$ ipython --no-banner

In [1]: import numpy as np

In [2]: import numpy.linalg as la

In [3]: np.set_printoptions(suppress=True, linewidth=200)

In [4]: tidy = lambda a: np.round(a, 3) + 0

In [5]: m1 = np.load("out10.npy")

In [6]: print(m1)
[[-5.419 -2.081 15.28  12.898  4.5  ]
 [-2.418  0.802  8.069  6.582 -3.207]
 [-2.997 -2.511  7.534  6.486  6.499]
 [ 0.011  1.614  1.219  0.799 -4.777]
 [-3.605  0.606 11.728  9.564 -2.999]
 [-5.397 -1.66  15.607 13.108  3.296]
 [-0.005  3.208  2.399  1.551 -9.578]
 [-4.784 -1.98  13.477 11.412  4.422]
 [-4.791 -3.999 11.993 10.427 10.403]
 [-0.552  2.729  3.916  2.923 -8.31 ]
 [-3.6   -1.812  9.921  8.432  4.2  ]
 [-5.409 -0.882 16.228 13.478  0.929]
 [-3.652  0.606 11.71   9.626 -3.013]
 [-0.603  0.287  2.078  1.674 -1.097]
 [-3.01   0.702  9.938  8.121 -3.124]
 [-3.606 -0.228 11.076  9.193 -0.589]
 [-4.781 -4.006 11.979 10.358 10.375]
 [-3.602 -1.839  9.896  8.403  4.188]]

In [7]: gram = np.cov(m1, rowvar=False)

In [8]: print(np.argsort(-m1.std(axis=0).round(6), kind="stable"))
[4 2 3 1 0]

In [9]: print(gram.shape)
(5, 5)

In [10]: Ac = (m1 - m1.mean(axis=0)) / m1.std(axis=0)

In [11]: print(Ac.std(axis=0))
[1. 1. 1. 1. 1.]

In [12]: print(np.argwhere(np.abs(Ac) > 2))
[]

In [13]: b = la.lstsq(np.delete(Ac, 0, axis=1), Ac[:, 0])[0]

In [14]: print(np.abs(b).argmax())
1

In [15]: print(tidy(b))
[ 0.538 -0.543 -0.258  0.276]
